% python3 -q
>>> import numpy as np
>>> from numpy import linalg as LA
>>> np.set_printoptions(suppress=True, linewidth=160)
>>> W0 = np.load("m.npy")
>>> W0
array([[ 0, -2,  0,  3,  2,  0, -2,  0,  0, -2, -3,  0,  0,  1],
       [ 0,  0,  0, -2,  0,  3,  2,  0,  0,  0,  0,  0,  0,  0],
       [ 0,  0,  0,  0,  0,  0,  0,  3,  0,  1,  0,  0, -2,  0],
       [ 0,  2,  0,  0, -3,  0,  0,  0,  0,  0,  0,  0,  0,  0],
       [ 2,  0,  0, -3,  0, -3, -1, -3,  0,  3,  0,  1,  2,  0],
       [ 0, -1, -3, -2,  0,  3,  0,  0,  0,  0,  0, -3,  0,  2],
       [ 0,  0,  0,  2,  0, -3,  0, -2,  0,  0,  0,  2,  0,  3],
       [ 1,  3,  1, -3,  0,  0,  0,  0,  0, -2,  0, -1,  2,  0],
       [ 0,  0,  0,  0, -1,  0,  0,  2,  1,  1,  0,  0,  0,  0],
       [ 0,  1,  0,  0,  0,  0,  0,  1,  3,  3,  0,  0,  0,  3],
       [ 2,  0,  0,  0,  3,  0,  0,  1,  0,  0,  0,  3, -2,  0],
       [ 0,  0, -2,  0,  0,  0,  0,  1, -1,  0,  0,  0,  0,  0],
       [-2,  0,  0,  0,  0, -1,  0,  0,  0,  0, -1,  0,  0,  0]])
>>> G = W0.T @ W0
>>> np.diag(G)
array([13, 19, 14, 39, 23, 37,  9, 29, 11, 28, 10, 24, 16, 23])
>>> LA.matrix_rank(G)
np.int64(13)
>>> data = np.load("block11.npy")
>>> data
array([[-0.9,  1.7,  0.9,  0.2,  0.2,  0.2],
       [-0.5, -1.9,  0.6, -0.2,  0.3,  0.5],
       [ 0.6, -0.8, -0.1,  0.5, -0.9, -0.7],
       [ 1. ,  0.5,  0.9,  1.1,  1.2, -0.4],
       [-1.6,  1. , -0.2,  1.2, -0.4,  0.2],
       [ 1.5, -1.3,  0.5,  0.1, -0.7,  0.6],
       [-2.9, -2.3,  0.7, -0.5, -0.4,  0.2],
       [-0.6,  0.3,  2. , -1.2,  1.5, -0.6],
       [-0.1, -0.9,  1.6,  0.7,  1.4,  1.7],
       [ 1.3,  0.3,  1.6,  0.1,  1.5, -0.8],
       [ 1.3, -0.7,  0.3,  0. , -1.2, -1.2],
       [-1.6, -1.3,  0.2,  0.8, -0.2,  0.3],
       [-0.6,  1.1, -1.3, -0.5, -0.3,  1.1],
       [ 0.1, -0.4, -0.6,  0.1,  0.2, -0.8]])
>>> G = np.cov(data, rowvar=False)
>>> np.round(np.corrcoef(data.T), 2)
array([[ 1.  ,  0.12,  0.12,  0.12,  0.09, -0.35],
       [ 0.12,  1.  , -0.08,  0.13,  0.25, -0.09],
       [ 0.12, -0.08,  1.  , -0.15,  0.69, -0.06],
       [ 0.12,  0.13, -0.15,  1.  , -0.07,  0.11],
       [ 0.09,  0.25,  0.69, -0.07,  1.  ,  0.09],
       [-0.35, -0.09, -0.06,  0.11,  0.09,  1.  ]])
>>> np.round(LA.eigvalsh(G)[::-1], 2)
array([1.95, 1.41, 1.31, 0.6 , 0.36, 0.18])
>>> np.round(data.std(axis=0), 2)
array([1.24, 1.14, 0.86, 0.64, 0.88, 0.79])
>>> M = np.array([[-1, 1, 2, -2, -2, 1, 2, 2],
...     [2, 2, 1, 0, -1, 0, -1, -1],
...     [-1, -1, 0, 2, 1, -1, 1, 1],
...     [-1, -2, 1, -2, 2, 2, 0, 1],
...     [1, -1, -1, 0, 1, 1, -2, 1],
...     [-2, 2, -2, 1, -1, 1, 1, -2],
...     [0, -2, 1, 0, 1, -2, -2, 0],
...     [0, 1, -1, 1, 2, 1, 0, 2]])
>>> M
array([[-1,  1,  2, -2, -2,  1,  2,  2],
       [ 2,  2,  1,  0, -1,  0, -1, -1],
       [-1, -1,  0,  2,  1, -1,  1,  1],
       [-1, -2,  1, -2,  2,  2,  0,  1],
       [ 1, -1, -1,  0,  1,  1, -2,  1],
       [-2,  2, -2,  1, -1,  1,  1, -2],
       [ 0, -2,  1,  0,  1, -2, -2,  0],
       [ 0,  1, -1,  1,  2,  1,  0,  2]])
>>> r0 = np.array([-1, 3, -2, 1, 1, 2, 3, -1])
>>> out = M + np.outer(r0, np.eye(8)[4])
>>> out
array([[-1.,  1.,  2., -2., -3.,  1.,  2.,  2.],
       [ 2.,  2.,  1.,  0.,  2.,  0., -1., -1.],
       [-1., -1.,  0.,  2., -1., -1.,  1.,  1.],
       [-1., -2.,  1., -2.,  3.,  2.,  0.,  1.],
       [ 1., -1., -1.,  0.,  2.,  1., -2.,  1.],
       [-2.,  2., -2.,  1.,  1.,  1.,  1., -2.],
       [ 0., -2.,  1.,  0.,  4., -2., -2.,  0.],
       [ 0.,  1., -1.,  1.,  1.,  1.,  0.,  2.]])
>>> round(LA.det(out) / LA.det(M), 2), round(1 + LA.solve(M, r0)[4], 2)
(np.float64(0.86), np.float64(0.86))
